$ python3 -q
>>> import numpy as np
>>> import numpy.linalg as la
>>> np.set_printoptions(suppress=True, linewidth=200)
>>> Y = np.array([[1, 1], [1, -1]])
>>> rng = np.random.default_rng(335)
>>> mat = np.kron(Y, np.kron(Y, Y))[rng.permutation(8)][:2]
>>> print(mat)
[[ 1 -1 -1  1 -1  1  1 -1]
 [ 1  1  1  1 -1 -1 -1 -1]]
>>> def softmax(z):
...     e = np.exp(z - z.max(axis=-1, keepdims=True))
...     return e / e.sum(axis=-1, keepdims=True)
... 
>>> print(np.round(softmax(10 * mat[0]), 4) + 0)
[0.25 0.   0.   0.25 0.   0.25 0.25 0.  ]
>>> print(np.round(softmax(mat).sum(axis=1), 4))
[1. 1.]
>>> print(np.round(softmax(mat[0]), 4))
[0.2202 0.0298 0.0298 0.2202 0.0298 0.2202 0.2202 0.0298]
>>> scores = mat @ mat.T / np.sqrt(8)
>>> print(np.round(softmax(scores + np.triu(np.full(scores.shape, -np.inf), 1)), 4))
[[1.     0.    ]
 [0.0558 0.9442]]
>>> print(np.round(softmax(scores), 4))
[[0.9442 0.0558]
 [0.0558 0.9442]]
>>> Y = mat / la.norm(mat, axis=1, keepdims=True)
>>> G = Y @ Y.T
>>> print(np.degrees(np.arccos(np.clip(G[1, 0], -1, 1))))
90.0
>>> print(np.argwhere(np.triu(np.abs(G) > 0.95, 1)))
[]
>>> print(G.round(4) + 0)
[[1. 0.]
 [0. 1.]]
>>> Y = mat + rng.integers(-2, 3, (2, 1)) @ rng.integers(-2, 3, (1, 8))
>>> print(Y)
[[-1  1  0  3  0  0  1 -1]
 [ 5 -3 -1 -3 -3  1 -1 -1]]
>>> print(np.round(la.svd(Y - mat, compute_uv=False), 4) + 0)
[8.6603 0.    ]
>>> print(Y - mat)
[[-2  2  1  2  1 -1  0  0]
 [ 4 -4 -2 -4 -2  2  0  0]]
>>> Q, _ = la.qr(np.array([[0.9, 0.0, 0.0, -0.1, 1.0],
...     [-0.7, 0.6, 0.0, 2.4, 1.0],
...     [-0.7, 0.1, -0.6, 0.1, -0.8],
...     [-2.5, 0.1, 0.9, 0.4, -0.3],
...     [-1.0, 0.4, -1.0, -0.5, -2.0]]))
>>> X = -1 * Q
>>> print(X.round(4))
[[ 0.2993  0.1803 -0.177   0.4035  0.8269]
 [-0.2328  0.8129 -0.4443 -0.2923 -0.0455]
 [-0.2328  0.0186  0.5265 -0.6419  0.5062]
 [-0.8315 -0.342  -0.3341  0.1859  0.2134]
 [-0.3326  0.4351  0.6184  0.5524 -0.1117]]
>>> G = X.T @ X
>>> print(np.round(np.diag(G), 4))
[1. 1. 1. 1. 1.]
>>> print((X @ X.T).shape)
(5, 5)
>>> print(np.round(la.svd(X, compute_uv=False) ** 2, 4))
[1. 1. 1. 1. 1.]
>>> Y = np.array([[-1, 3]])
>>> data = Y.T @ Y
>>> print(data)
[[ 1 -3]
 [-3  9]]
>>> # symmetric, so the eigenvalues are real
>>> Uu, sigma, Vh = la.svd(data)
>>> print(sigma.round(4) + 0)
[10.  0.]
>>> Y = Uu[:, :1] @ np.diag(sigma[:1]) @ Vh[:1]
>>> print(round(la.norm(data - Y) / la.norm(data), 4))
0.0
>>> print(la.matrix_rank(Y))
1
>>> print(round(la.norm(data - Y, 2), 4), np.round(sigma[1], 4))
0.0 0.0
>>> print(np.abs(data - Y).max())
0.0
>>> feats = rng.normal(size=(14, 4)) + 10 * np.array([0, 0, 1, 1])
>>> print(feats.round(4))
[[ 1.3896 -0.4984  9.2206 12.1   ]
 [ 0.12    1.0537 10.2843  9.4559]
 [ 0.0645  1.3999 10.3099 10.3965]
 [-1.0012 -1.3104 10.1619  8.9197]
 [ 1.4866 -0.729  10.5118  9.1762]
 [-0.0665  0.0031 10.4018  9.6383]
 [ 0.2122  0.8831 10.2647 11.719 ]
 [-0.1231  0.4289 10.0957  9.2309]
 [ 0.4283  1.6426  7.7573  8.8966]
 [-0.2692 -0.4178  9.7891 11.2883]
 [-0.0484  0.1621 10.2684  9.8706]
 [ 2.3127  0.957   9.0714  9.7736]
 [-0.2603 -0.2446 10.0516  8.4535]
 [ 0.1384  1.5461 11.441  10.3884]]
>>> P = feats @ la.solve(feats.T @ feats, feats.T)
>>> print(np.round(la.eigvalsh(P), 4) + 0)
[0. 0. 0. 0. 0. 0. 0. 0. 0. 0. 1. 1. 1. 1.]
>>> print(round(np.trace(P), 4))
4.0
>>> print([round(float(x), 4) for x in la.svd(data, compute_uv=False)[:3]])
[10.0, 0.0]
>>> print(la.cond(data) > 100)
True
>>> print(la.matrix_rank(data, rtol=0.1))
1
>>> print(round(la.norm(data, 2) / la.norm(data), 4))
1.0
>>> w1 = np.array([[-1, 0, 1, 1, 1, 2],
...     [2, 0, -1, -2, 2, 1],
...     [-1, 2, 2, -1, 1, 1],
...     [-1, -2, 1, 1, 1, 2]])
>>> beta = np.array([4, 4, 2, 1, 2, 4])
>>> act = np.maximum(feats @ w1 + beta, 0)
>>> print(np.round((act > 0).mean(axis=0), 4))
[0.     0.9286 1.     0.5714 1.     1.    ]
>>> print((act > 0).astype(int))
[[0 0 1 1 1 1]
 [0 1 1 0 1 1]
 [0 1 1 0 1 1]
 [0 1 1 1 1 1]
 [0 1 1 1 1 1]
 [0 1 1 1 1 1]
 [0 1 1 1 1 1]
 [0 1 1 0 1 1]
 [0 1 1 0 1 1]
 [0 1 1 1 1 1]
 [0 1 1 1 1 1]
 [0 1 1 1 1 1]
 [0 1 1 0 1 1]
 [0 1 1 0 1 1]]
>>> print(la.matrix_rank(act))
5
>>> basis = np.array([[3, -5], [-1, -2], [-3, -2], [-4, 2], [-2, 3], [-1, 1]])
>>> print(w1 @ basis)
[[-14  10]
 [ 12  -5]
 [-10  -1]
 [-12  14]]
>>> print(np.argsort(-la.norm(feats, axis=0).round(6), kind="stable")[:3])
[3 2 1]
>>> print([round(float(x), 4) for x in la.svd(feats, compute_uv=False)[:3]])
[52.87, 3.9723, 3.1972]
>>> print(la.matrix_rank(feats, rtol=0.1))
1
>>> print(np.round(np.abs(la.svd(feats)[2][-1]), 4))
[0.8094 0.1239 0.3954 0.4162]
>>> print(round(np.log10(la.cond(feats))))
1
>>> m1 = np.load("w.npy")
>>> print(m1)
[[-9  0  0  0]
 [ 0  4  0  0]
 [ 0  0  0  1]]
>>> w1 = np.array([[-8, -7, 0], [-9, 3, -8], [-4, 0, 3], [-7, 3, -5]])
>>> beta = np.array([0, 0, 6])
>>> act = np.maximum(m1 @ w1 + beta, 0)
>>> print(la.matrix_rank(act))
3
>>> basis = np.array([[6, 5, 6], [0, 6, 9], [1, 5, 2]])
>>> print((act @ basis).round(6).argmax(axis=1))
[2 2 2]
>>> Y = m1 / la.norm(m1, axis=1, keepdims=True)
>>> G = Y @ Y.T
>>> print(np.round(la.norm(Y, axis=1), 4))
[1. 1. 1.]
>>> print((G - 2 * np.eye(3)).round(6).argmax(axis=1))
[1 0 0]
>>> print((np.abs(G) > 0.9).astype(int))
[[1 0 0]
 [0 1 0]
 [0 0 1]]
>>> print(m1 - m1[0])
[[0 0 0 0]
 [9 4 0 0]
 [9 0 0 1]]
>>> print(np.diff(m1, axis=0))
[[ 9  4  0  0]
 [ 0 -4  0  1]]
>>> print(m1.sum(axis=1))
[-9  4  1]
>>> np.zeros(3, 4)
Traceback (most recent call last):
  File "<python-input-79>", line 1, in <module>
    np.zeros(3, 4)
    ~~~~~~~~^^^^^^
TypeError: Cannot interpret '4' as a data type
>>> print(np.unravel_index(np.abs(m1).argmax(), m1.shape))
(np.int64(0), np.int64(0))
>>> print(np.round(la.norm(m1), 4))
9.8995
>>> print(m1.shape)
(3, 4)
>>> E = np.load("out16.npy")
>>> print(E)
[[ 1 -1  1 -1]
 [ 1  0  0  0]
 [ 1  1  1  1]]
>>> # column 3 repeats column 1
>>> Y = np.array([[0, -2, 5], [5, -3, 4]])
>>> basis = np.kron(Y, E)
>>> print(la.matrix_rank(basis))
6
>>> print(basis.shape)
(6, 12)
>>> arr = np.diag(np.array([3, 2, 3, 3]))
>>> print(arr)
[[3 0 0 0]
 [0 2 0 0]
 [0 0 3 0]
 [0 0 0 3]]
>>> print(np.round(la.norm(arr, axis=0), 4))
[3. 2. 3. 3.]
>>> print(arr.T @ arr)
[[9 0 0 0]
 [0 4 0 0]
 [0 0 9 0]
 [0 0 0 9]]
>>> print(np.round(la.pinv(arr), 4))
[[0.3333 0.     0.     0.    ]
 [0.     0.5    0.     0.    ]
 [0.     0.     0.3333 0.    ]
 [0.     0.     0.     0.3333]]
>>> print(arr @ arr.T)
[[9 0 0 0]
 [0 4 0 0]
 [0 0 9 0]
 [0 0 0 9]]
